In [1]: import numpy as np

In [2]: from numpy import linalg as LA

In [3]: np.set_printoptions(precision=1, suppress=True, linewidth=100, legacy="1.25")

In [4]: def rd(a):
   ...:     return np.round(a, 1) + 0
   ...: 

In [5]: A = np.loadtxt("sample10.csv", delimiter=",")

In [6]: A
Out[6]: 
array([[-2.,  2.,  2.,  1.,  1.,  0.,  2.,  0.,  0.],
       [ 2.,  1.,  4.,  2.,  2.,  0.,  4.,  0.,  0.],
       [ 2.,  4.,  1.,  2.,  2.,  0.,  4.,  0.,  0.],
       [ 1.,  2.,  2., -2.,  1.,  0.,  2.,  0.,  0.],
       [ 1.,  2.,  2.,  1., -2.,  0.,  2.,  0.,  0.],
       [ 0.,  0.,  0.,  0.,  0., -3.,  0.,  0.,  0.],
       [ 2.,  4.,  4.,  2.,  2.,  0.,  1.,  0.,  0.],
       [ 0.,  0.,  0.,  0.,  0.,  0.,  0., -3.,  0.],
       [ 0.,  0.,  0.,  0.,  0.,  0.,  0.,  0., -3.]])

In [7]: [round(float(LA.det(A[:i, :i])), 2) + 0 for i in range(1, 10)]
Out[7]: [-2.0, -6.0, 54.0, -189.0, 648.0, -1944.0, 8748.0, -26244.0, 78732.0]

In [8]: A2 = LA.inv(A)

In [9]: rd(LA.det(A) * LA.det(A2))
Out[9]: 1.0

In [10]: rd(LA.slogdet(A)[0])
Out[10]: 1.0

In [11]: (np.abs(A2) > 1e-9).astype(int)
Out[11]: 
array([[1, 1, 1, 1, 1, 0, 1, 0, 0],
       [1, 1, 1, 1, 1, 0, 1, 0, 0],
       [1, 1, 1, 1, 1, 0, 1, 0, 0],
       [1, 1, 1, 1, 1, 0, 1, 0, 0],
       [1, 1, 1, 1, 1, 0, 1, 0, 0],
       [0, 0, 0, 0, 0, 1, 0, 0, 0],
       [1, 1, 1, 1, 1, 0, 1, 0, 0],
       [0, 0, 0, 0, 0, 0, 0, 1, 0],
       [0, 0, 0, 0, 0, 0, 0, 0, 1]])

In [12]: rd(LA.inv(A2))
Out[12]: 
array([[-2.,  2.,  2.,  1.,  1.,  0.,  2.,  0.,  0.],
       [ 2.,  1.,  4.,  2.,  2.,  0.,  4.,  0.,  0.],
       [ 2.,  4.,  1.,  2.,  2.,  0.,  4.,  0.,  0.],
       [ 1.,  2.,  2., -2.,  1.,  0.,  2.,  0.,  0.],
       [ 1.,  2.,  2.,  1., -2.,  0.,  2.,  0.,  0.],
       [ 0.,  0.,  0.,  0.,  0., -3.,  0.,  0.,  0.],
       [ 2.,  4.,  4.,  2.,  2.,  0.,  1.,  0.,  0.],
       [ 0.,  0.,  0.,  0.,  0.,  0.,  0., -3.,  0.],
       [ 0.,  0.,  0.,  0.,  0.,  0.,  0.,  0., -3.]])

In [13]: rd(A2)
Out[13]: 
array([[-0.3,  0.1,  0.1,  0. ,  0. ,  0. ,  0.1,  0. ,  0. ],
       [ 0.1, -0.2,  0.1,  0.1,  0.1,  0. ,  0.1,  0. ,  0. ],
       [ 0.1,  0.1, -0.2,  0.1,  0.1,  0. ,  0.1,  0. ,  0. ],
       [ 0. ,  0.1,  0.1, -0.3,  0. ,  0. ,  0.1,  0. ,  0. ],
       [ 0. ,  0.1,  0.1,  0. , -0.3,  0. ,  0.1,  0. ,  0. ],
       [ 0. ,  0. ,  0. ,  0. ,  0. , -0.3,  0. ,  0. ,  0. ],
       [ 0.1,  0.1,  0.1,  0.1,  0.1,  0. , -0.2,  0. ,  0. ],
       [ 0. ,  0. ,  0. ,  0. ,  0. ,  0. ,  0. , -0.3,  0. ],
       [ 0. ,  0. ,  0. ,  0. ,  0. ,  0. ,  0. ,  0. , -0.3]])

In [14]: u = np.array([-1, -1, 0])

In [15]: np.cross(A[3, :3], A[7, :3])
Out[15]: array([0., 0., 0.])

In [16]: np.correlate(A[3], A[7], "full")
Out[16]: array([ 0., -3., -6., -6.,  6., -3.,  0., -6.,  0.,  0.,  0.,  0.,  0.,  0.,  0.,  0.,  0.])

In [17]: np.convolve(A[3], u)
Out[17]: array([-1., -3., -4.,  0.,  1., -1., -2., -2.,  0.,  0.,  0.])

In [18]: M = 0.7 ** np.abs(np.subtract.outer(np.arange(6), np.arange(6)))

In [19]: rd(M)
Out[19]: 
array([[1. , 0.7, 0.5, 0.3, 0.2, 0.2],
       [0.7, 1. , 0.7, 0.5, 0.3, 0.2],
       [0.5, 0.7, 1. , 0.7, 0.5, 0.3],
       [0.3, 0.5, 0.7, 1. , 0.7, 0.5],
       [0.2, 0.3, 0.5, 0.7, 1. , 0.7],
       [0.2, 0.2, 0.3, 0.5, 0.7, 1. ]])

In [20]: # equal to its transpose

In [21]: rd(LA.det(M))
Out[21]: 0.0

In [22]: assert M == M.T
---------------------------------------------------------------------------
ValueError                                Traceback (most recent call last)
Cell In[22], line 1
----> 1 assert M == M.T

ValueError: The truth value of an array with more than one element is ambiguous. Use a.any() or a.all()

In [23]: np.allclose(M @ M.T, M.T @ M)
Out[23]: True

In [24]: LA.determinant(M)
---------------------------------------------------------------------------
AttributeError                            Traceback (most recent call last)
Cell In[24], line 1
----> 1 LA.determinant(M)

AttributeError: module 'numpy.linalg' has no attribute 'determinant'

In [25]: np.allclose(M, M.T)
Out[25]: True

In [26]: rd((M + M.T) / 2)
Out[26]: 
array([[1. , 0.7, 0.5, 0.3, 0.2, 0.2],
       [0.7, 1. , 0.7, 0.5, 0.3, 0.2],
       [0.5, 0.7, 1. , 0.7, 0.5, 0.3],
       [0.3, 0.5, 0.7, 1. , 0.7, 0.5],
       [0.2, 0.3, 0.5, 0.7, 1. , 0.7],
       [0.2, 0.2, 0.3, 0.5, 0.7, 1. ]])

In [27]: vals, vecs = LA.eigh(M)

In [28]: x = np.array([2, 0, 0, 0, 0, 2])

In [29]: rd(np.abs(M).sum(axis=1).max()), rd(np.abs(vals).max())
Out[29]: (3.7, 3.4)

In [30]: rd(x @ M @ x / (x @ x)), rd(vals[0]), rd(vals[-1])
Out[30]: (1.2, 0.2, 3.4)

In [31]: (np.sign(vecs[:, -1].round(6)) == np.sign(vecs[0, -1].round(6))).astype(int)
Out[31]: array([1, 1, 1, 1, 1, 1])

In [32]: rd(vecs * np.abs(vals) @ vecs.T)
Out[32]: 
array([[1. , 0.7, 0.5, 0.3, 0.2, 0.2],
       [0.7, 1. , 0.7, 0.5, 0.3, 0.2],
       [0.5, 0.7, 1. , 0.7, 0.5, 0.3],
       [0.3, 0.5, 0.7, 1. , 0.7, 0.5],
       [0.2, 0.3, 0.5, 0.7, 1. , 0.7],
       [0.2, 0.2, 0.3, 0.5, 0.7, 1. ]])

In [33]: x = np.ones(6)

In [34]: for _ in range(7):
    ...:     x = M @ x
    ...:     x /= LA.norm(x)
    ...:     print(round(x @ M @ x, 1))
    ...: 
3.4
3.4
3.4
3.4
3.4
3.4
3.4

In [35]: rd(x)
Out[35]: array([0.3, 0.4, 0.5, 0.5, 0.4, 0.3])

In [36]: U, s, Vt = LA.svd(M, full_matrices=False)

In [37]: rd(U.T @ U)
Out[37]: 
array([[1., 0., 0., 0., 0., 0.],
       [0., 1., 0., 0., 0., 0.],
       [0., 0., 1., 0., 0., 0.],
       [0., 0., 0., 1., 0., 0.],
       [0., 0., 0., 0., 1., 0.],
       [0., 0., 0., 0., 0., 1.]])

In [38]: t3 = np.stack([M, -3 * M, M[::-1]])

In [39]: rd(LA.norm(t3, axis=(1, 2)))
Out[39]: array([ 3.7, 11.2,  3.7])

In [40]: (t3 @ M.T).shape
Out[40]: (3, 6, 6)

In [41]: LA.matrix_rank(t3)
Out[41]: array([6, 6, 6])

In [42]: rd(LA.det(t3))
Out[42]: array([ 0. , 25.2,  0. ])

In [43]: t3.shape
Out[43]: (3, 6, 6)

In [44]: E = np.loadtxt("test12.csv", delimiter=",")

In [45]: E
Out[45]: 
array([[-2.,  5.,  4., -4., -5.,  3., -5., -4., -1.,  4.,  0.],
       [ 2.,  4., -3.,  5.,  4.,  5.,  2., -4., -2.,  3.,  5.],
       [ 2.,  2.,  5.,  5., -4., -1., -3.,  0.,  3., -4.,  2.],
       [-2.,  5.,  3.,  0.,  1., -1., -5., -3.,  2.,  0., -3.],
       [-2., -4.,  1.,  0.,  0., -4.,  0.,  4.,  2., -1., -5.],
       [-5., -2., -2.,  4.,  0.,  2., -2., -2.,  1., -2.,  3.],
       [ 5., -2., -5.,  1.,  2.,  2.,  2., -3.,  5.,  2., -2.],
       [ 5., -3.,  0.,  5.,  4.,  3.,  3., -1.,  5., -1., -3.],
       [ 0.,  0.,  0.,  0.,  0.,  0.,  0.,  0.,  9.,  8.,  4.],
       [ 0.,  0.,  0.,  0.,  0.,  0.,  0.,  0.,  4.,  7.,  1.],
       [ 0.,  0.,  0.,  0.,  0.,  0.,  0.,  0.,  8.,  9.,  1.]])

In [46]: rng = np.random.default_rng(961234)

In [47]: idx = rng.permutation(11)

In [48]: A2 = E[:, idx] * rng.choice([-1, 1], 11)

In [49]: A2
Out[49]: 
array([[-5.,  5., -4., -4.,  3.,  2., -4.,  4., -0., -5.,  1.],
       [ 4.,  4., -3.,  3.,  5., -2., -4., -5., -5.,  2.,  2.],
       [-4.,  2.,  4., -5., -1., -2.,  0., -5., -2., -3., -3.],
       [ 1.,  5., -0., -3., -1.,  2., -3., -0.,  3., -5., -2.],
       [ 0., -4.,  1., -1., -4.,  2.,  4., -0.,  5.,  0., -2.],
       [ 0., -2.,  2.,  2.,  2.,  5., -2., -4., -3., -2., -1.],
       [ 2., -2., -2.,  5.,  2., -5., -3., -1.,  2.,  2., -5.],
       [ 4., -3.,  1., -0.,  3., -5., -1., -5.,  3.,  3., -5.],
       [ 0.,  0., -8., -0.,  0., -0.,  0., -0., -4.,  0., -9.],
       [ 0.,  0., -7., -0.,  0., -0.,  0., -0., -1.,  0., -4.],
       [ 0.,  0., -9., -0.,  0., -0.,  0., -0., -1.,  0., -8.]])

In [50]: U, _, Vt = LA.svd(E.T @ A2)

In [51]: idx
Out[51]: array([ 4,  1,  9,  2,  5,  0,  7,  3, 10,  6,  8])

In [52]: rd(U @ Vt)
Out[52]: 
array([[ 0.,  0.,  0.,  0.,  0., -1.,  0.,  0.,  0.,  0.,  0.],
       [ 0.,  1.,  0.,  0.,  0.,  0.,  0.,  0.,  0.,  0.,  0.],
       [ 0.,  0.,  0., -1.,  0.,  0.,  0.,  0.,  0.,  0.,  0.],
       [ 0.,  0.,  0.,  0.,  0.,  0.,  0., -1.,  0.,  0.,  0.],
       [ 1.,  0.,  0.,  0.,  0.,  0.,  0.,  0.,  0.,  0.,  0.],
       [ 0.,  0.,  0.,  0.,  1.,  0.,  0.,  0.,  0.,  0.,  0.],
       [ 0.,  0.,  0.,  0.,  0.,  0.,  0.,  0.,  0.,  1.,  0.],
       [ 0.,  0.,  0.,  0.,  0.,  0.,  1.,  0.,  0.,  0.,  0.],
       [ 0.,  0.,  0.,  0.,  0.,  0.,  0.,  0.,  0.,  0., -1.],
       [ 0.,  0., -1.,  0.,  0.,  0.,  0.,  0.,  0.,  0.,  0.],
       [ 0.,  0.,  0.,  0.,  0.,  0.,  0.,  0., -1.,  0.,  0.]])

In [53]: A2 = E + rng.integers(-2, 3, (11, 10)) @ rng.integers(-2, 3, (10, 11))

In [54]: A2
Out[54]: 
array([[  4.,   2.,  20., -17.,  -4.,  16.,  -7.,  -3.,   3.,   6.,  10.],
       [ 14.,   8.,   0.,   0.,   0.,   8.,  -3., -18.,  -8.,  12.,   8.],
       [  6.,  -2.,   2.,  -4.,   6.,   5.,  -3.,  -2.,  -8.,  -6.,   9.],
       [-21.,  -5.,   7.,   7.,   3.,  -1.,   2.,  -3.,   7.,   7.,  11.],
       [ -1., -11.,   6., -12.,   0.,  10.,  -7.,  -5.,  -7.,   3.,  11.],
       [  4.,   1.,  -9.,  -3.,   0.,   5.,  -5.,  -4., -13.,  -6.,   0.],
       [  0.,   0.,   1.,   9.,   3.,  -3.,   9.,   2.,  17.,   6.,  -1.],
       [  7.,  -2.,   0.,   8.,  -1.,   1.,   4.,  -1.,   6.,  -6.,  -5.],
       [  9.,  -7.,   9., -10.,   6.,   7.,  -2.,   1.,   7.,   5.,   7.],
       [  6.,  -6.,   0.,   2., -10.,   2.,  -8.,   9.,  -4.,  -9.,  -5.],
       [  6.,  -3.,   3.,  -1.,  -6.,   5.,   0., -16.,   9.,  15.,   7.]])

In [55]: rd(LA.svd(A2 - E, compute_uv=False))
Out[55]: array([49.5, 40.4, 28. , 23.5, 19.6,  9.3,  5.7,  5.5,  2.7,  1.8,  0. ])

In [56]: np.abs(A2 - E).sum(axis=1)
Out[56]: array([71., 68., 58., 75., 84., 55., 56., 22., 59., 73., 53.])

In [57]: LA.matrix_rank(A2 - E, tol=1e-8)
Out[57]: 10

In [58]: A2 - E
Out[58]: 
array([[  6.,  -3.,  16., -13.,   1.,  13.,  -2.,   1.,   4.,   2.,  10.],
       [ 12.,   4.,   3.,  -5.,  -4.,   3.,  -5., -14.,  -6.,   9.,   3.],
       [  4.,  -4.,  -3.,  -9.,  10.,   6.,   0.,  -2., -11.,  -2.,   7.],
       [-19., -10.,   4.,   7.,   2.,   0.,   7.,   0.,   5.,   7.,  14.],
       [  1.,  -7.,   5., -12.,   0.,  14.,  -7.,  -9.,  -9.,   4.,  16.],
       [  9.,   3.,  -7.,  -7.,   0.,   3.,  -3.,  -2., -14.,  -4.,  -3.],
       [ -5.,   2.,   6.,   8.,   1.,  -5.,   7.,   5.,  12.,   4.,   1.],
       [  2.,   1.,   0.,   3.,  -5.,  -2.,   1.,   0.,   1.,  -5.,  -2.],
       [  9.,  -7.,   9., -10.,   6.,   7.,  -2.,   1.,  -2.,  -3.,   3.],
       [  6.,  -6.,   0.,   2., -10.,   2.,  -8.,   9.,  -8., -16.,  -6.],
       [  6.,  -3.,   3.,  -1.,  -6.,   5.,   0., -16.,   1.,   6.,   6.]])

In [59]: x = np.array([0, 0, 0, 0, 1, 1, 0, 2, 1, 0, 0])

In [60]: (E @ x).argmax()
Out[60]: 7

In [61]: E @ (2 * x)
Out[61]: array([-22.,  -2.,  -4.,  -8.,  12.,  -2.,   6.,  20.,  18.,   8.,  16.])

In [62]: E @ np.ones(11)
Out[62]: array([-5., 21.,  7., -3., -9., -5.,  7., 17., 21., 12., 18.])

In [63]: LA.norm(E @ x) <= LA.norm(E, 2) * LA.norm(x) + 1e-9
Out[63]: True

In [64]: E * x
Out[64]: 
array([[-0.,  0.,  0., -0., -5.,  3., -0., -8., -1.,  0.,  0.],
       [ 0.,  0., -0.,  0.,  4.,  5.,  0., -8., -2.,  0.,  0.],
       [ 0.,  0.,  0.,  0., -4., -1., -0.,  0.,  3., -0.,  0.],
       [-0.,  0.,  0.,  0.,  1., -1., -0., -6.,  2.,  0., -0.],
       [-0., -0.,  0.,  0.,  0., -4.,  0.,  8.,  2., -0., -0.],
       [-0., -0., -0.,  0.,  0.,  2., -0., -4.,  1., -0.,  0.],
       [ 0., -0., -0.,  0.,  2.,  2.,  0., -6.,  5.,  0., -0.],
       [ 0., -0.,  0.,  0.,  4.,  3.,  0., -2.,  5., -0., -0.],
       [ 0.,  0.,  0.,  0.,  0.,  0.,  0.,  0.,  9.,  0.,  0.],
       [ 0.,  0.,  0.,  0.,  0.,  0.,  0.,  0.,  4.,  0.,  0.],
       [ 0.,  0.,  0.,  0.,  0.,  0.,  0.,  0.,  8.,  0.,  0.]])

In [65]: mat = np.load("dump.npy")

In [66]: mat
Out[66]: 
array([[ 2.9, -2.4,  1.9, -1.7,  0.3,  2.5],
       [ 2.9, -2.8,  1.9, -1.9,  0.1,  2.1],
       [ 3. , -2.6,  2.6, -2. , -0.4,  1.7],
       [ 3.3, -3. ,  1.5, -1.7, -0.4,  1.7],
       [ 3.4, -3. ,  1.5, -1.9, -0.1,  1.8],
       [ 3.2, -3.4,  2.3, -1.9,  0.3,  2.4],
       [ 3. , -3.8,  1.7, -1.7, -0.6,  2.2],
       [ 3. , -2.5,  2.1, -1.7,  0.1,  1.6],
       [ 2.8, -3. ,  2.1, -1.7,  0.1,  2.7],
       [ 3.5, -2.3,  2.3, -2. , -0.2,  2.1],
       [ 2.9, -2.8,  1.5, -1.8,  0.3,  2.2],
       [ 2.9, -2.6,  2.2, -1.1, -0.2,  2.1],
       [ 1.8, -0.6,  0.9, -3.1,  0.7,  2.1],
       [ 2.1, -1.2,  0.5, -2.9,  0.6,  2.1],
       [ 1.7, -1.4,  0.9, -2.6,  0.6,  2.1],
       [ 2.3, -0.7,  0.9, -3.8,  1.5,  2. ],
       [ 1.8, -0.8,  0.4, -3.1,  0.8,  2. ],
       [ 1.7, -1.1,  1.2, -3. ,  0.8,  1.4],
       [ 2.5, -1. ,  1.2, -2.9,  1.3,  1.9],
       [ 2.2, -1.2,  0.7, -2.7,  1.2,  2.1],
       [ 2.2, -1.3,  1.1, -2.7,  1.1,  2.2],
       [ 2.3, -0.5,  0.8, -2.9,  1.4,  2. ],
       [ 2.2, -0.9,  0.8, -3.6,  0.5,  1.5],
       [ 2.1, -1. ,  0.7, -2.9,  1. ,  1.8],
       [ 0. ,  0.3,  2.5, -0.8, -2.3, -0.5],
       [ 0.3,  0.4,  2.1, -1.2, -2.3, -0.5],
       [-0.1,  0.1,  1.7, -1.5, -2.1, -1.3],
       [ 0.2, -0.5,  1.8, -1.5, -1.7, -0.7],
       [-0.2, -0.3,  2.4, -1. , -2.2, -0.5],
       [-0.2,  0.6,  1.8, -0.2, -2.2, -0.5],
       [-0.1,  0. ,  2.2, -1. , -1.9, -0.4],
       [ 0.2,  0. ,  2. , -1.1, -1.3, -0.7],
       [ 0.3,  0.1,  1.9, -0.8, -2.2, -0.7],
       [-0.2,  0. ,  2.2, -1.3, -2.3, -0.8],
       [ 0. ,  0.1,  1.9, -1. , -2.2, -1. ],
       [-0.1, -0.4,  1.6, -1.5, -2.1, -1.3]])

In [67]: C2 = np.cov(mat, rowvar=False)

In [68]: rd(LA.eigvalsh(C2)[::-1])
Out[68]: array([6.1, 1.5, 0.1, 0.1, 0.1, 0. ])

In [69]: rd(np.corrcoef(mat.T))
Out[69]: 
array([[ 1. , -0.9, -0.2, -0.5,  0.8,  0.9],
       [-0.9,  1. , -0.1,  0.2, -0.5, -0.8],
       [-0.2, -0.1,  1. ,  0.8, -0.7, -0.4],
       [-0.5,  0.2,  0.8,  1. , -0.9, -0.6],
       [ 0.8, -0.5, -0.7, -0.9,  1. ,  0.9],
       [ 0.9, -0.8, -0.4, -0.6,  0.9,  1. ]])

In [70]: rd(np.polyfit(mat[:, 5], mat[:, 3], 1))
Out[70]: array([-0.4, -1.5])

In [71]: rd(np.corrcoef(mat[:, 5], mat[:, 3])[0, 1])
Out[71]: -0.6
